$ ipython --no-banner

In [1]: import numpy as np

In [2]: from numpy import linalg as LA

In [3]: np.set_printoptions(precision=1, suppress=True, linewidth=140)

In [4]: feats = np.load("mat.npy")

In [5]: feats
Out[5]: 
array([[-6.7,  2. , -4.6,  3.6,  4.1],
       [ 5.9, -3.2,  7.4, -0.2, -0.1],
       [-6.6,  6.8,  1.5,  2.4,  1.8],
       [ 8.6, -0.7, -1. ,  4.9, -0.1],
       [ 7.1,  0.4,  1. , -2. , -6.7],
       [-0.5, -4.8,  1. ,  3.3, -8. ],
       [ 5.7,  0.4, -4.5,  6.3,  2.7],
       [-7.7, -1.1, -4.8, -1.5,  3.8],
       [ 0.6,  0.9,  5.8,  7.1,  3.9],
       [ 3.2,  0.5,  2.1, -2.7, -8.8],
       [-2.9, -4.8, -5.3, -4.2, -4.8],
       [ 0.2,  0. ,  3.8,  8. , -4.7],
       [ 5. , -4.6,  7.1,  1.8,  0.6],
       [ 3.9, -5. , -4.2,  6.4, -0.9],
       [-4.3,  0.7,  4.7, -4. ,  6.6],
       [ 2.2,  5.4, -5.4,  6.1,  1. ],
       [ 0. ,  6.1,  1. , -0.7,  7.9],
       [ 5.8,  6.3, -0.8,  0.5,  5.1],
       [-2.1,  1.4,  0.8,  9.4, -1.9],
       [ 7.7,  5.1,  3.3,  0.5,  1.8],
       [-3.7, -6.1,  3.6, -5.6,  2.1],
       [ 2.4, -7.3,  5.3, -1.5, -3.2],
       [-7.7, -2. ,  0.7,  5.4,  2.5],
       [-2.4,  2.7,  4.4, -7.9, -2.1]])

In [6]: x = np.array([-5, 9, 9, -8, 8])

In [7]: y = feats @ x

In [8]: LA.solve(feats.T @ feats, feats.T @ y)
Out[8]: array([-5.,  9.,  9., -8.,  8.])

In [9]: try:
   ...:     LA.solve(feats, y)
   ...: except LA.LinAlgError as e:
   ...:     print("failed:", e)
   ...: 
failed: Last 2 dimensions of the array must be square

In [10]: rng = np.random.default_rng(87640)

In [11]: y = y + 0.1 * rng.normal(size=24)

In [12]: y
Out[12]: 
array([  14.1,    9.1,  102.8,  -98.2,  -60.7, -122. ,  -94.3,   27.7,   31.7,  -41.5,  -81.1,  -68.5,  -12.4, -160.7,  154.8,  -51.8,
        132.8,   57.3,  -60.1,   47.5,   57.7,  -43.6,    3.7,  122.2])

In [13]: b, *_ = LA.lstsq(feats, y)

In [14]: [round(float(LA.norm(LA.solve(feats.T @ feats + lam * np.eye(5), feats.T @ y))), 2) for lam in (0, 1, 10, 100)]
Out[14]: [17.74, 17.7, 17.37, 14.69]

In [15]: data = np.loadtxt("x.csv", delimiter=",")

In [16]: data
Out[16]: 
array([[ 6.,  4.,  4.,  3.,  2.,  2.],
       [-2.,  6., -6., -1.,  3., -3.],
       [ 4.,  0., -2.,  2.,  0., -1.],
       [ 0.,  0.,  0.,  6.,  4.,  4.],
       [ 0.,  0.,  0., -2.,  6., -6.],
       [ 0.,  0.,  0.,  4.,  0., -2.]])

In [17]: t3 = np.stack([data, 2 * data, data[::-1]])

In [18]: LA.matrix_rank(t3)
Out[18]: array([6, 6, 6])

In [19]: LA.matrix_rank(t3.reshape(3, -1))
Out[19]: np.int64(2)

In [20]: np.einsum("bij,cij->bc", t3, t3)
Out[20]: 
array([[ 369.,  738.,  108.],
       [ 738., 1476.,  216.],
       [ 108.,  216.,  369.]])

In [21]: t3.shape
Out[21]: (3, 6, 6)

In [22]: (t3 @ data.T).shape
Out[22]: (3, 6, 6)

In [23]: LA.norm(t3, axis=(1, 2))
Out[23]: array([19.2, 38.4, 19.2])

In [24]: t3.sum(axis=0)
Out[24]: 
array([[ 18.,  12.,  12.,  13.,   6.,   4.],
       [ -6.,  18., -18.,  -5.,  15., -15.],
       [ 12.,   0.,  -6.,  12.,   4.,   1.],
       [  4.,   0.,  -2.,  20.,  12.,  11.],
       [ -2.,   6.,  -6.,  -7.,  21., -21.],
       [  6.,   4.,   4.,  15.,   2.,  -4.]])

In [25]: B = LA.inv(data)

In [26]: round(LA.slogdet(data)[0], 1)
Out[26]: np.float64(1.0)

In [27]: B.round(1) + 0
Out[27]: 
array([[ 0. ,  0. ,  0.2,  0. ,  0. , -0.1],
       [ 0.1,  0.1, -0.1,  0. , -0.1,  0. ],
       [ 0.1, -0.1, -0.2,  0. ,  0. ,  0.1],
       [ 0. ,  0. ,  0. ,  0. ,  0. ,  0.2],
       [ 0. ,  0. ,  0. ,  0.1,  0.1, -0.1],
       [ 0. ,  0. ,  0. ,  0.1, -0.1, -0.2]])

In [28]: np.round(data @ B, 1) + 0
Out[28]: 
array([[1., 0., 0., 0., 0., 0.],
       [0., 1., 0., 0., 0., 0.],
       [0., 0., 1., 0., 0., 0.],
       [0., 0., 0., 1., 0., 0.],
       [0., 0., 0., 0., 1., 0.],
       [0., 0., 0., 0., 0., 1.]])

In [29]: W = np.array([[-2, -2, -3],
    ...:     [3, 2, -1],
    ...:     [0, 3, -1],
    ...:     [-3, 0, 2],
    ...:     [3, -2, 2],
    ...:     [2, -3, 3]])

In [30]: b = np.array([1, 0, 2])

In [31]: hid = np.maximum(data @ W + b, 0)

In [32]: (hid > 0).mean(axis=0)
Out[32]: array([0.7, 0.5, 0.5])

In [33]: LA.matrix_rank(hid)
Out[33]: np.int64(3)

In [34]: W2 = np.array([[4, -1, -4], [3, 3, -5], [4, -2, -5]])

In [35]: W @ W2
Out[35]: 
array([[-26,   2,  33],
       [ 14,   5, -17],
       [  5,  11, -10],
       [ -4,  -1,   2],
       [ 14, -13, -12],
       [ 11, -17,  -8]])

In [36]: hid @ W2
Out[36]: 
array([[   8.,   -2.,   -8.],
       [ 131.,  -32., -136.],
       [   0.,    0.,    0.],
       [ 148.,  -71., -182.],
       [  70.,    5.,  -82.],
       [  34.,   10.,  -50.]])

In [37]: B = data / LA.norm(data, axis=1, keepdims=True)

In [38]: G = B @ B.T

In [39]: (np.abs(G) > 0.9).astype(int)
Out[39]: 
array([[1, 0, 0, 0, 0, 0],
       [0, 1, 0, 0, 0, 0],
       [0, 0, 1, 0, 0, 0],
       [0, 0, 0, 1, 0, 0],
       [0, 0, 0, 0, 1, 0],
       [0, 0, 0, 0, 0, 1]])

In [40]: LA.norm(B, axis=1)
Out[40]: array([1., 1., 1., 1., 1., 1.])

In [41]: B = data[0, 0] * data[1:] - np.outer(data[1:, 0], data[0])

In [42]: B
Out[42]: 
array([[  0.,  44., -28.,   0.,  22., -14.],
       [  0., -16., -28.,   0.,  -8., -14.],
       [  0.,   0.,   0.,  36.,  24.,  24.],
       [  0.,   0.,   0., -12.,  36., -36.],
       [  0.,   0.,   0.,  24.,   0., -12.]])

In [43]: data[:, 0] / data[0, 0]
Out[43]: array([ 1. , -0.3,  0.7,  0. ,  0. ,  0. ])

In [44]: arr = np.load("dump.npy")

In [45]: arr
Out[45]: 
array([[ 6,  2, -3,  2, -2,  1],
       [ 2,  2,  3,  2,  3, -4],
       [-3,  3,  2,  0,  2,  1],
       [ 2,  2,  0, -2,  2,  2],
       [-2,  3,  2,  2,  6,  3],
       [ 1, -4,  1,  2,  3,  6]])

In [46]: # symmetric

In [47]: B = LA.inv(arr)

In [48]: np.allclose(B, arr.T)
Out[48]: False

In [49]: round(LA.det(arr) * LA.det(B), 1)
Out[49]: np.float64(1.0)

In [50]: np.round(LA.inv(B), 1) + 0
Out[50]: 
array([[ 6.,  2., -3.,  2., -2.,  1.],
       [ 2.,  2.,  3.,  2.,  3., -4.],
       [-3.,  3.,  2.,  0.,  2.,  1.],
       [ 2.,  2.,  0., -2.,  2.,  2.],
       [-2.,  3.,  2.,  2.,  6.,  3.],
       [ 1., -4.,  1.,  2.,  3.,  6.]])

In [51]: (np.abs(B) > 1e-9).astype(int)
Out[51]: 
array([[1, 1, 1, 1, 1, 1],
       [1, 1, 1, 1, 1, 1],
       [1, 1, 1, 1, 1, 1],
       [1, 1, 1, 1, 1, 1],
       [1, 1, 1, 1, 1, 1],
       [1, 1, 1, 1, 1, 1]])

In [52]: np.round(arr @ B, 1) + 0
Out[52]: 
array([[1., 0., 0., 0., 0., 0.],
       [0., 1., 0., 0., 0., 0.],
       [0., 0., 1., 0., 0., 0.],
       [0., 0., 0., 1., 0., 0.],
       [0., 0., 0., 0., 1., 0.],
       [0., 0., 0., 0., 0., 1.]])

In [53]: x = np.array([2, -2, 2, -2, 0, -1])

In [54]: np.sign((arr @ x).round(6))
Out[54]: array([-1,  1, -1,  1, -1,  1])

In [55]: (arr @ x).argmax()
Out[55]: np.int64(1)

In [56]: arr @ np.ones(6)
Out[56]: array([ 6.,  8.,  5.,  6., 14.,  9.])

In [57]: arr @ np.eye(6)[0]
Out[57]: array([ 6.,  2., -3.,  2., -2.,  1.])

In [58]: (arr * x).sum(axis=1)
Out[58]: array([ -3,   6,  -9,   2, -13,   2])

In [59]: evals, vecs = LA.eigh(arr)

In [60]: np.abs(vecs[:, -1]).round(6).argmax()
Out[60]: np.int64(4)

In [61]: np.round(vecs @ np.diag(evals) @ vecs.T, 1) + 0
Out[61]: 
array([[ 6.,  2., -3.,  2., -2.,  1.],
       [ 2.,  2.,  3.,  2.,  3., -4.],
       [-3.,  3.,  2.,  0.,  2.,  1.],
       [ 2.,  2.,  0., -2.,  2.,  2.],
       [-2.,  3.,  2.,  2.,  6.,  3.],
       [ 1., -4.,  1.,  2.,  3.,  6.]])

In [62]: np.round(vecs.T @ arr @ vecs, 1) + 0
Out[62]: 
array([[-5.1,  0. ,  0. ,  0. ,  0. ,  0. ],
       [ 0. , -3. ,  0. ,  0. ,  0. ,  0. ],
       [ 0. ,  0. ,  1.1,  0. ,  0. ,  0. ],
       [ 0. ,  0. ,  0. ,  7.6,  0. ,  0. ],
       [ 0. ,  0. ,  0. ,  0. ,  8.7,  0. ],
       [ 0. ,  0. ,  0. ,  0. ,  0. , 10.7]])

In [63]: np.unique(evals.round(6) + 0, return_counts=True)[1]
Out[63]: array([1, 1, 1, 1, 1, 1])

In [64]: evals.sum(), np.trace(arr)
Out[64]: (np.float64(20.0), np.int64(20))

In [65]: LA.eigvalsh(arr + -1 * np.eye(6))
Out[65]: array([-6.1, -4. ,  0.1,  6.6,  7.7,  9.7])
